In [1]: import numpy as np

In [2]: import numpy.linalg as la

In [3]: np.set_printoptions(suppress=True, linewidth=160)

In [4]: tidy = lambda a: np.round(a, 4) + 0

In [5]: arr = np.load("x.npy")

In [6]: arr
Out[6]: 
array([[ 1,  1, -1, -1,  1,  1, -1, -1],
       [ 1, -1,  1, -1, -1,  1, -1,  1],
       [ 1, -1, -1,  1,  1, -1, -1,  1],
       [ 1,  1,  1,  1,  1,  1,  1,  1],
       [ 1,  1, -1, -1, -1, -1,  1,  1],
       [ 1, -1,  1, -1,  1, -1,  1, -1],
       [ 1, -1, -1,  1, -1,  1,  1, -1],
       [ 1,  1,  1,  1, -1, -1, -1, -1]])

In [7]: B = la.inv(arr)

In [8]: (np.abs(B) > 1e-9).astype(int)
Out[8]: 
array([[1, 1, 1, 1, 1, 1, 1, 1],
       [1, 1, 1, 1, 1, 1, 1, 1],
       [1, 1, 1, 1, 1, 1, 1, 1],
       [1, 1, 1, 1, 1, 1, 1, 1],
       [1, 1, 1, 1, 1, 1, 1, 1],
       [1, 1, 1, 1, 1, 1, 1, 1],
       [1, 1, 1, 1, 1, 1, 1, 1],
       [1, 1, 1, 1, 1, 1, 1, 1]])

In [9]: tidy(la.cond(arr))
Out[9]: np.float64(1.0)

In [10]: tidy(la.slogdet(arr)[0])
Out[10]: np.float64(-1.0)

In [11]: tidy(la.det(arr) * la.det(B))
Out[11]: np.float64(1.0)

In [12]: X = np.diag(3 * np.array([1, 1, 1, 2, 1, 0, 2, 0, 0, 1, 1])) + np.array([[9, 6, -6, -5, -4, 1, 8, -1, 9, -1, 4],
    ...:     [0, -4, 0, 9, -9, -9, -6, 8, 1, 0, 4],
    ...:     [5, -5, 8, -5, -3, 0, 9, 3, -4, 3, 9],
    ...:     [2, -8, -1, -3, 6, -2, 6, 6, 2, -8, -7],
    ...:     [-6, 9, 0, 0, 7, 3, -8, 8, 3, -1, 5],
    ...:     [0, 2, 8, -5, 5, -1, 9, -7, 7, 0, -8],
    ...:     [-7, 2, 1, -6, 1, 6, 3, -2, -3, 4, 8],
    ...:     [9, 0, -2, -1, 7, 6, -2, -2, -1, 2, -8],
    ...:     [2, -5, 6, 0, -7, -3, -7, -8, -2, -5, 1],
    ...:     [5, -8, -8, -4, 9, 9, 6, -8, 1, -7, -2],
    ...:     [8, 5, -8, -9, -7, 5, 2, 8, 0, -2, -1]])

In [13]: X
Out[13]: 
array([[12,  6, -6, -5, -4,  1,  8, -1,  9, -1,  4],
       [ 0, -1,  0,  9, -9, -9, -6,  8,  1,  0,  4],
       [ 5, -5, 11, -5, -3,  0,  9,  3, -4,  3,  9],
       [ 2, -8, -1,  3,  6, -2,  6,  6,  2, -8, -7],
       [-6,  9,  0,  0, 10,  3, -8,  8,  3, -1,  5],
       [ 0,  2,  8, -5,  5, -1,  9, -7,  7,  0, -8],
       [-7,  2,  1, -6,  1,  6,  9, -2, -3,  4,  8],
       [ 9,  0, -2, -1,  7,  6, -2, -2, -1,  2, -8],
       [ 2, -5,  6,  0, -7, -3, -7, -8, -2, -5,  1],
       [ 5, -8, -8, -4,  9,  9,  6, -8,  1, -4, -2],
       [ 8,  5, -8, -9, -7,  5,  2,  8,  0, -2,  2]])

In [14]: B = X[0, 0] * X[1:] - np.outer(X[1:, 0], X[0])

In [15]: B
Out[15]: 
array([[   0,  -12,    0,  108, -108, -108,  -72,   96,   12,    0,   48],
       [   0,  -90,  162,  -35,  -16,   -5,   68,   41,  -93,   41,   88],
       [   0, -108,    0,   46,   80,  -26,   56,   74,    6,  -94,  -92],
       [   0,  144,  -36,  -30,   96,   42,  -48,   90,   90,  -18,   84],
       [   0,   24,   96,  -60,   60,  -12,  108,  -84,   84,    0,  -96],
       [   0,   66,  -30, -107,  -16,   79,  164,  -31,   27,   41,  124],
       [   0,  -54,   30,   33,  120,   63,  -96,  -15,  -93,   33, -132],
       [   0,  -72,   84,   10,  -76,  -38, -100,  -94,  -42,  -58,    4],
       [   0, -126,  -66,  -23,  128,  103,   32,  -91,  -33,  -43,  -44],
       [   0,   12,  -48,  -68,  -52,   52,  -40,  104,  -72,  -16,   -8]])

In [16]: la.matrix_rank(B), la.matrix_rank(X)
Out[16]: (np.int64(10), np.int64(11))

In [17]: rng = np.random.default_rng(5245)

In [18]: labels = rng.permutation(11)

In [19]: labels
Out[19]: array([ 3,  9,  4,  5,  0, 10,  6,  8,  7,  1,  2])

In [20]: B = X[labels][:, labels]

In [21]: np.diag(B)
Out[21]: array([ 3, -4, 10, -1, 12,  2,  9, -2, -2, -1, 11])

In [22]: B
Out[22]: 
array([[ 3, -8,  6, -2,  2, -7,  6,  2,  6, -8, -1],
       [-4, -4,  9,  9,  5, -2,  6,  1, -8, -8, -8],
       [ 0, -1, 10,  3, -6,  5, -8,  3,  8,  9,  0],
       [-5,  0,  5, -1,  0, -8,  9,  7, -7,  2,  8],
       [-5, -1, -4,  1, 12,  4,  8,  9, -1,  6, -6],
       [-9, -2, -7,  5,  8,  2,  2,  0,  8,  5, -8],
       [-6,  4,  1,  6, -7,  8,  9, -3, -2,  2,  1],
       [ 0, -5, -7, -3,  2,  1, -7, -2, -8, -5,  6],
       [-1,  2,  7,  6,  9, -8, -2, -1, -2,  0, -2],
       [ 9,  0, -9, -9,  0,  4, -6,  1,  8, -1,  0],
       [-5,  3, -3,  0,  5,  9,  9, -4,  3, -5, 11]])

In [23]: x0 = np.array([4, 1, 5, 0, 8, 4, 4, 5, 8, 4, 3])

In [24]: rhs = X @ x0

In [25]: rhs
Out[25]: array([ 103,  -73,  104,   52,  120,  111,   53,   64, -136,   50,    7])

In [26]: tidy(la.solve(X, rhs))
Out[26]: array([4., 1., 5., 0., 8., 4., 4., 5., 8., 4., 3.])

In [27]: tidy(la.solve(X.T, X[7]))
Out[27]: array([0., 0., 0., 0., 0., 0., 0., 1., 0., 0., 0.])

In [28]: tidy(la.solve(X, 5 * rhs))
Out[28]: array([20.,  5., 25.,  0., 40., 20., 20., 25., 40., 20., 15.])

In [29]: tidy(la.solve(X, X[:, 7]))
Out[29]: array([0., 0., 0., 0., 0., 0., 0., 1., 0., 0., 0.])

In [30]: labels = rng.permutation(11)

In [31]: B = X[:, labels] * rng.choice([-1, 1], 11)

In [32]: B
Out[32]: 
array([[ -9,  -6,  -1,   1,  -8,  -5,   1,  -4,  12,   6,  -4],
       [ -1,   1,   0,  -9,   6,   9,  -8,  -4,   0,   0,  -9],
       [  4,   5,   3,   0,  -9,  -5,  -3,  -9,   5, -11,  -3],
       [ -2,   8,  -8,  -2,  -6,   3,  -6,   7,   2,   1,   6],
       [ -3,  -9,  -1,   3,   8,   0,  -8,  -5,  -6,   0,  10],
       [ -7,  -2,   0,  -1,  -9,  -5,   7,   8,   0,  -8,   5],
       [  3,  -2,   4,   6,  -9,  -6,   2,  -8,  -7,  -1,   1],
       [  1,   0,   2,   6,   2,  -1,   2,   8,   9,   2,   7],
       [  2,   5,  -5,  -3,   7,   0,   8,  -1,   2,  -6,  -7],
       [ -1,   8,  -4,   9,  -6,  -4,   8,   2,   5,   8,   9],
       [  0,  -5,  -2,   5,  -2,  -9,  -8,  -2,   8,   8,  -7]])

In [33]: U, _, VT = la.svd(X.T @ B)

In [34]: tidy(U @ VT)
Out[34]: 
array([[ 0.,  0.,  0.,  0.,  0.,  0.,  0.,  0.,  1.,  0.,  0.],
       [ 0., -1.,  0.,  0.,  0.,  0.,  0.,  0.,  0.,  0.,  0.],
       [ 0.,  0.,  0.,  0.,  0.,  0.,  0.,  0.,  0., -1.,  0.],
       [ 0.,  0.,  0.,  0.,  0.,  1.,  0.,  0.,  0.,  0.,  0.],
       [ 0.,  0.,  0.,  0.,  0.,  0.,  0.,  0.,  0.,  0.,  1.],
       [ 0.,  0.,  0.,  1.,  0.,  0.,  0.,  0.,  0.,  0.,  0.],
       [ 0.,  0.,  0.,  0., -1.,  0.,  0.,  0.,  0.,  0.,  0.],
       [ 0.,  0.,  0.,  0.,  0.,  0., -1.,  0.,  0.,  0.,  0.],
       [-1.,  0.,  0.,  0.,  0.,  0.,  0.,  0.,  0.,  0.,  0.],
       [ 0.,  0.,  1.,  0.,  0.,  0.,  0.,  0.,  0.,  0.,  0.],
       [ 0.,  0.,  0.,  0.,  0.,  0.,  0., -1.,  0.,  0.,  0.]])
